% python3 -q
>>> import numpy as np
>>> np.set_printoptions(precision=2, suppress=True, linewidth=160)
>>> mat = np.loadtxt("w.csv", delimiter=",")
>>> print(mat)
[[-1.4  -2.3   1.6   0.3   0.3   0.8  -0.1  -0.3   1.73 -0.9 ]
 [-0.1  -0.8  -0.1  -0.5   1.    0.3  -0.7  -0.2   1.77 -0.9 ]
 [-0.8  -0.6   0.3   1.8  -0.8  -1.4   0.2   0.1   1.63 -0.8 ]
 [-0.6  -0.4   0.   -1.1   0.1  -1.1  -0.2   1.1   1.45 -0.8 ]
 [-0.4   0.4   0.3  -1.   -1.7  -1.    0.    1.   -1.1   0.5 ]
 [ 1.4   0.7   0.1   1.   -0.7  -0.8   0.3   0.3  -1.63  0.7 ]
 [-0.3  -0.2  -2.1  -0.8   0.    1.3  -0.2   0.2  -1.29  0.7 ]
 [-0.3   0.8  -0.7   1.7   1.   -0.8  -2.3  -0.2   0.3  -0.2 ]
 [ 0.3  -1.3  -1.    0.3   1.6  -0.8  -1.8   1.    1.48 -0.8 ]
 [ 0.1  -1.2   0.2   0.1  -0.6   1.4   1.1  -0.8   1.16 -0.5 ]
 [-1.8  -1.4  -0.9   0.2  -0.1   0.4   2.1   1.2  -1.61  0.8 ]
 [ 2.8  -0.7  -0.9   0.2  -0.8   0.1   0.7   2.2  -1.39  0.6 ]
 [-0.6  -1.1  -1.1   0.4   1.1   0.1  -0.8  -0.1   1.11 -0.6 ]
 [ 1.6  -1.1   1.2   0.8   0.1   1.    1.1   1.    1.27 -0.7 ]
 [-0.9   1.1  -0.2   0.2  -0.5   0.7  -1.2  -2.   -1.06  0.5 ]
 [ 0.3  -0.8  -0.1   0.   -0.2   1.3  -0.2  -0.3   1.65 -0.9 ]
 [-2.   -0.1  -1.8   0.3   0.1  -1.3   1.2  -2.4  -0.04  0.1 ]
 [ 1.4   0.2   0.3  -0.2  -0.2   0.1   0.3   1.7  -2.1   1.  ]
 [ 1.    0.5  -0.7   1.2   1.2   0.6   1.2   0.   -2.79  1.4 ]
 [ 1.1   0.3  -1.5   0.3  -0.3   0.5  -0.9   0.6  -0.09  0.1 ]
 [-1.6   0.4  -1.5   0.3   1.1  -0.4   1.6  -0.4  -1.92  1.  ]
 [ 1.2  -1.4  -1.5   0.3   0.4   1.4  -0.3   0.7  -1.68  0.9 ]
 [-0.6   0.   -1.4   1.4  -0.3   0.5   1.1   0.2  -0.1   0.1 ]
 [-1.2   0.7  -0.1  -1.1  -0.7  -0.9  -1.6  -0.4   0.56 -0.4 ]
 [ 0.7   1.2   0.5  -2.3   1.3   3.6   1.8   0.2  -0.91  0.4 ]
 [ 2.    0.2  -0.5  -0.2   0.   -1.6  -0.2   0.1   1.16 -0.5 ]
 [-1.2  -1.4  -1.    0.2   0.4   0.7   1.    0.   -0.31  0.1 ]
 [ 0.1   0.4  -0.3   0.1  -0.2  -1.   -0.4   0.1   1.   -0.6 ]
 [-0.1   0.3  -1.    0.5   1.2  -1.   -0.2  -1.3  -2.88  1.4 ]
 [ 0.8   1.6   0.2  -0.5   0.2  -0.6   0.5  -1.1   1.57 -0.8 ]
 [ 0.6  -1.8  -0.1   0.3   0.5   0.7  -0.1   0.4  -1.85  1.  ]
 [-0.6  -0.2  -0.7   0.3  -0.7   0.    0.    1.8   0.91 -0.4 ]
 [ 1.4  -0.4  -0.9  -1.   -1.7   0.1  -0.1   0.8   0.33 -0.1 ]
 [-0.7  -0.5  -0.4   0.6   0.1  -0.6  -0.8   1.   -1.37  0.8 ]
 [ 0.4   0.6  -1.4   2.6   1.5   0.4   0.2   0.5   3.23 -1.7 ]
 [ 0.7  -1.2  -0.9   0.9  -0.6   1.2   0.   -1.4   0.39 -0.2 ]
 [-1.1  -0.1   0.1   1.5   0.4  -0.9   1.1  -0.5   3.84 -2.  ]
 [-1.4   0.1   2.3   0.2  -0.4   0.1   0.4  -0.5   0.51 -0.2 ]
 [ 0.1   1.8   0.9  -2.    1.3  -1.2   0.2  -0.3  -0.74  0.4 ]
 [ 0.5   0.6  -0.1   0.8   0.1  -1.2   1.    0.    1.91 -1.  ]
 [-2.7   0.7  -0.9  -1.   -0.4  -0.1   0.2   1.   -0.99  0.5 ]
 [-0.4  -0.1   0.6   0.1  -0.4   0.7   2.    0.4   0.49 -0.2 ]]
>>> x0 = np.array([3, -2, -1, 3, -2, -1, -1, 1, -1, -1])
>>> target = mat @ x0
>>> beta, lr = np.zeros(10), 1 / np.linalg.norm(mat, 2) ** 2
>>> for i in range(300):
...     beta -= lr * mat.T @ (mat @ beta - target)
...     if i % 50 == 0: print(i, round(np.linalg.norm(mat @ beta - target), 2))
... 
0 23.65
50 0.44
100 0.42
150 0.4
200 0.39
250 0.37
>>> print(round(np.linalg.cond(mat), 2))
34.96
>>> print(beta)
[ 3.   -1.99 -0.99  3.01 -1.99 -1.   -1.01  1.01 -0.52 -0.06]
